$ python -q
>>> import numpy as np
>>> import numpy.linalg as la
>>> np.set_printoptions(precision=2, suppress=True, linewidth=100)
>>> rd = lambda a: np.round(a, 2) + 0
>>> feats = np.load("data.npy")
>>> feats
array([[-2,  4,  1, -1,  4, -1,  0],
       [-8, -1, -3, -6, -1, -7, -4],
       [ 7,  7,  7,  5,  7,  8,  9],
       [-5, -3, -1, -4, -3, -1,  0],
       [ 1, -3,  2, -1, -3,  2,  6],
       [-5,  1, -2, -4,  1, -7, -3],
       [ 4,  6,  5,  3,  6,  5,  6],
       [ 2,  0,  1,  1,  0,  1,  2],
       [-4, -4, -4, -3, -4, -5, -5],
       [-4,  0, -5, -2,  0, -8, -9],
       [-7, -5, -3, -6, -5, -5, -2],
       [ 3, -6,  0,  1, -6,  3,  3]])
>>> r = la.matrix_rank(feats)
>>> r
np.int64(4)
>>> ns = la.svd(feats)[2][r:].T
>>> [int(la.matrix_rank(np.delete(feats, i, axis=0))) for i in range(12)]
[4, 4, 4, 4, 4, 4, 4, 4, 4, 4, 4, 4]
>>> la.matrix_rank(feats.T @ feats), la.matrix_rank(feats @ feats.T)
(np.int64(4), np.int64(4))
>>> np.allclose(feats @ ns, 0)
True
>>> [int(la.matrix_rank(feats[:, :j + 1])) for j in range(7)]
[1, 2, 3, 4, 4, 4, 4]
>>> f, v = feats[1], feats[5]
>>> f @ v
np.int64(129)
>>> f @ f
np.int64(176)
>>> pr = (f @ v) / (f @ f) * f
>>> rd((v - pr) @ f)
np.float64(0.0)
>>> rd(v - pr)
array([ 0.86,  1.73,  0.2 ,  0.4 ,  1.73, -1.87, -0.07])
>>> np.outer(f, v)
array([[40, -8, 16, 32, -8, 56, 24],
       [ 5, -1,  2,  4, -1,  7,  3],
       [15, -3,  6, 12, -3, 21,  9],
       [30, -6, 12, 24, -6, 42, 18],
       [ 5, -1,  2,  4, -1,  7,  3],
       [35, -7, 14, 28, -7, 49, 21],
       [20, -4,  8, 16, -4, 28, 12]])
>>> C2 = feats.T @ feats
>>> np.trace(C2), (feats ** 2).sum()
(np.int64(1591), np.int64(1591))
>>> arr = np.load("mat.npy")
>>> arr
array([[ 9.21,  0.19,  4.71,  0.39,  9.42],
       [ 9.66,  1.09,  3.64, -0.21,  8.93],
       [ 7.61,  1.09,  3.49, -0.66,  9.81],
       [ 8.97,  1.06,  3.16, -1.07, 10.66],
       [ 9.23,  0.92,  1.48, -0.69,  8.71],
       [ 9.01, -0.02,  1.62, -0.62,  9.  ],
       [10.62, -0.27,  2.45, -1.02,  8.32],
       [10.78,  0.87,  2.84,  1.72,  8.6 ],
       [10.39,  0.33,  1.28, -0.88,  8.72],
       [10.14, -0.66,  2.72,  0.67,  8.67],
       [10.26,  3.28,  4.18, -0.01,  8.48],
       [ 9.06,  0.48,  2.08,  1.28,  8.99],
       [ 8.49,  1.14,  2.77, -0.05,  9.43],
       [ 9.26,  0.28,  4.35, -1.39,  9.75],
       [ 8.74,  0.46,  3.27, -0.26,  9.1 ],
       [10.32, -0.84,  2.83,  2.32, 10.8 ],
       [ 8.35,  1.24,  2.85,  0.21, 10.47],
       [ 8.92,  0.82,  0.25, -1.24, 12.23],
       [ 7.61,  0.93,  1.51, -0.71,  9.33],
       [ 7.7 , -1.74,  3.45,  3.23,  9.53],
       [ 8.8 ,  1.02,  4.09,  0.4 , 10.47],
       [ 7.48, -1.  ,  4.14,  0.28,  9.19],
       [ 9.41,  0.09,  4.21,  0.31,  9.15],
       [10.  ,  0.7 ,  1.15, -1.65,  6.9 ],
       [ 8.04, -1.6 ,  3.82, -0.57, 10.27],
       [ 9.22, -1.02,  3.43,  0.42,  9.21],
       [ 9.4 , -1.19,  0.94,  0.37,  9.64],
       [ 8.  , -0.95,  1.67, -0.36,  8.55],
       [ 9.9 ,  0.66,  3.62,  0.5 ,  7.94],
       [ 9.91, -2.23,  3.83,  1.69,  8.89],
       [ 8.91, -1.  ,  3.44, -1.12,  9.79],
       [ 8.94,  2.43,  2.09, -0.4 ,  9.4 ],
       [ 9.36,  0.32,  2.42, -0.16,  8.38],
       [ 9.58, -0.61,  3.56,  1.24,  9.51],
       [10.53,  0.94,  3.14,  0.8 ,  8.7 ],
       [ 8.61, -1.27,  2.1 ,  0.77, 10.78],
       [ 7.91,  0.71,  2.75,  1.  ,  9.79],
       [ 6.37, -0.52,  3.13,  0.62,  9.79],
       [10.54, -0.55,  1.97,  0.6 ,  8.96],
       [ 9.45, -0.03,  4.58, -0.88,  9.89],
       [ 9.71,  0.08,  4.54,  1.1 ,  7.63],
       [ 8.23, -1.03,  4.33, -1.12,  9.94],
       [ 9.71, -0.08,  4.72, -0.67,  9.34],
       [ 9.52, -0.88,  3.1 ,  0.26, 10.18],
       [ 7.33, -0.04,  3.92, -0.98,  9.15],
       [ 7.65, -1.6 ,  1.98,  0.1 ,  8.37],
       [ 9.37,  0.91,  0.6 ,  1.75,  7.7 ],
       [ 7.95,  0.7 ,  3.37,  0.56,  9.14]])
>>> Ac = (arr - arr.mean(axis=0)) / arr.std(axis=0)
>>> np.argwhere(np.abs(Ac) > 2)
array([[10,  1],
       [15,  3],
       [17,  2],
       [17,  4],
       [19,  3],
       [23,  4],
       [29,  1],
       [31,  1],
       [37,  0],
       [46,  2]])
>>> rd(Ac.std(axis=0))
array([1., 1., 1., 1., 1.])
>>> c = la.lstsq(np.delete(Ac, 4, axis=1), Ac[:, 4])[0]
>>> np.abs(c).argmax()
np.int64(0)
>>> rd(1 - np.var(Ac[:, 4] - np.delete(Ac, 4, axis=1) @ c))
np.float64(0.11)
>>> rd(c)
array([-0.29, -0.08,  0.06, -0.06])
